% python3 -q
>>> import numpy as np
>>> np.set_printoptions(precision=2, suppress=True, linewidth=120, sign=" ")
>>> J = np.load("m.npy")
>>> print(J)
[[-3  2 -2 -2 -1 -1  2 -1 -3 -1]
 [ 2 -3  2 -2 -2 -1 -1  2 -1 -3]
 [-2  2 -3  2 -2 -2 -1 -1  2 -1]
 [-2 -2  2 -3  2 -2 -2 -1 -1  2]
 [-1 -2 -2  2 -3  2 -2 -2 -1 -1]
 [-1 -1 -2 -2  2 -3  2 -2 -2 -1]
 [ 2 -1 -1 -2 -2  2 -3  2 -2 -2]
 [-1  2 -1 -1 -2 -2  2 -3  2 -2]
 [-3 -1  2 -1 -1 -2 -2  2 -3  2]
 [-1 -3 -1  2 -1 -1 -2 -2  2 -3]]
>>> # equal to its transpose
>>> print([round(float(x), 2) for x in np.linalg.svd(J, compute_uv=False)[:3]])
[10.15, 9.33, 8.28]
>>> print(np.abs(np.linalg.svd(J)[2][-1]))
[ 0.26  0.42  0.36  0.31  0.17  0.17  0.31  0.36  0.42  0.26]
>>> C2 = J.T @ J
>>> print(np.linalg.svd(J, compute_uv=False) ** 2)
[ 102.94   87.05   68.59   42.6    37.26   21.9     9.08    9.01    1.56    0.01]
>>> w, evecs = np.linalg.eigh(J)
>>> x0 = np.array([3, 2, 1, 3, 3, 2, 3, 2, 2, 2])
>>> print(np.round(x0 @ J @ x0 / (x0 @ x0), 2), np.round(w[0], 2), round(w[-1], 2))
-7.84 -10.15 6.53
>>> print(np.abs(J).sum(axis=1).max(), round(float(np.abs(w).max()), 2))
19 10.15
>>> print((np.sign(evecs[:, -1].round(6)) == np.sign(evecs[0, -1].round(6))).astype(int))
[ 1  1  0  0  0  1  1  1  0  0]
>>> out = np.linalg.inv(J)
>>> print(round(np.linalg.slogdet(J)[0], 2))
1.0
>>> print((np.abs(out) > 1e-9).astype(int))
[[ 1  1  1  1  1  1  1  1  1  1]
 [ 1  1  1  1  1  1  1  1  1  1]
 [ 1  1  1  1  1  1  1  1  1  1]
 [ 1  1  1  1  1  1  1  1  1  1]
 [ 1  1  1  1  1  1  1  1  1  1]
 [ 1  1  1  1  1  1  1  1  1  1]
 [ 1  1  1  1  1  1  1  1  1  1]
 [ 1  1  1  1  1  1  1  1  1  1]
 [ 1  1  1  1  1  1  1  1  1  1]
 [ 1  1  1  1  1  1  1  1  1  1]]
>>> print(np.round(J @ out, 2) + 0)
[[ 1.  0.  0.  0.  0.  0.  0.  0.  0.  0.]
 [ 0.  1.  0.  0.  0.  0.  0.  0.  0.  0.]
 [ 0.  0.  1.  0.  0.  0.  0.  0.  0.  0.]
 [ 0.  0.  0.  1.  0.  0.  0.  0.  0.  0.]
 [ 0.  0.  0.  0.  1.  0.  0.  0.  0.  0.]
 [ 0.  0.  0.  0.  0.  1.  0.  0.  0.  0.]
 [ 0.  0.  0.  0.  0.  0.  1.  0.  0.  0.]
 [ 0.  0.  0.  0.  0.  0.  0.  1.  0.  0.]
 [ 0.  0.  0.  0.  0.  0.  0.  0.  1.  0.]
 [ 0.  0.  0.  0.  0.  0.  0.  0.  0.  1.]]
